% python3 -q
>>> import numpy as np
>>> np.set_printoptions(precision=2, suppress=True, linewidth=120, legacy="1.25")
>>> mat = np.loadtxt("arr.csv", delimiter=",")
>>> mat
array([[-0.75, -0.35, -0.56, -0.02,  0.1 ],
       [ 0.31, -0.09, -0.35,  0.84,  0.25],
       [-0.2 ,  0.89, -0.34,  0.09, -0.21],
       [ 0.39,  0.1 , -0.46, -0.51,  0.6 ],
       [-0.39,  0.25,  0.49,  0.16,  0.72]])
>>> x0 = np.array([1, 0, 9, -2, 0])
>>> y = mat @ x0
>>> y
array([-5.73, -4.53, -3.41, -2.76,  3.66])
>>> np.round(np.linalg.solve(mat, mat[:, 2]), 2) + 0
array([0., 0., 1., 0., 0.])
>>> np.round(np.linalg.solve(mat, -1 * y), 2) + 0
array([-1.,  0., -9.,  2.,  0.])
>>> A2 = np.array([[2, 2], [2, 2], [0, 2], [1, 0], [2, 0]])
>>> np.einsum("ij->j", mat)
array([-0.63,  0.8 , -1.22,  0.56,  1.47])
>>> np.einsum("ik,kj->ij", mat, A2)
array([[-2.02, -3.31],
       [ 1.79, -0.25],
       [ 1.07,  0.72],
       [ 1.68,  0.06],
       [ 1.32,  0.69]])
>>> np.einsum("ij,ij->i", mat, mat)
array([1., 1., 1., 1., 1.])
>>> np.linalg.matrix_rank(mat @ A2)
2
>>> mat @ A2
array([[-2.02, -3.31],
       [ 1.79, -0.25],
       [ 1.07,  0.72],
       [ 1.68,  0.06],
       [ 1.32,  0.69]])
>>> x0 = np.array([2, 1, 1, 2, 0])
>>> np.round(mat.T @ (mat @ x0), 2) + 0
array([2., 1., 1., 2., 0.])
>>> np.round(np.linalg.det(mat), 2)
1.0
>>> F = np.load("w.npy")
>>> F
array([[0., 2., 1., 2., 0.],
       [1., 1., 2., 1., 0.],
       [2., 0., 0., 0., 0.],
       [0., 1., 1., 2., 0.],
       [0., 0., 0., 0., 3.]])
>>> x0 = np.array([1, -1, -1, 2, -1])
>>> y = F @ x0
>>> beta, lr = np.zeros(5), 1 / np.linalg.norm(F, 2) ** 2
>>> for i in range(12):
...     beta -= lr * F.T @ (F @ beta - y)
...     if i % 2 == 0: print(i, round(np.linalg.norm(F @ beta - y), 2))
... 
0 2.7
2 1.95
4 1.7
6 1.55
8 1.42
10 1.31
>>> beta
array([ 0.74,  0.07, -0.41,  0.73, -1.  ])
>>> np.round(np.linalg.cond(F), 2)
7.7
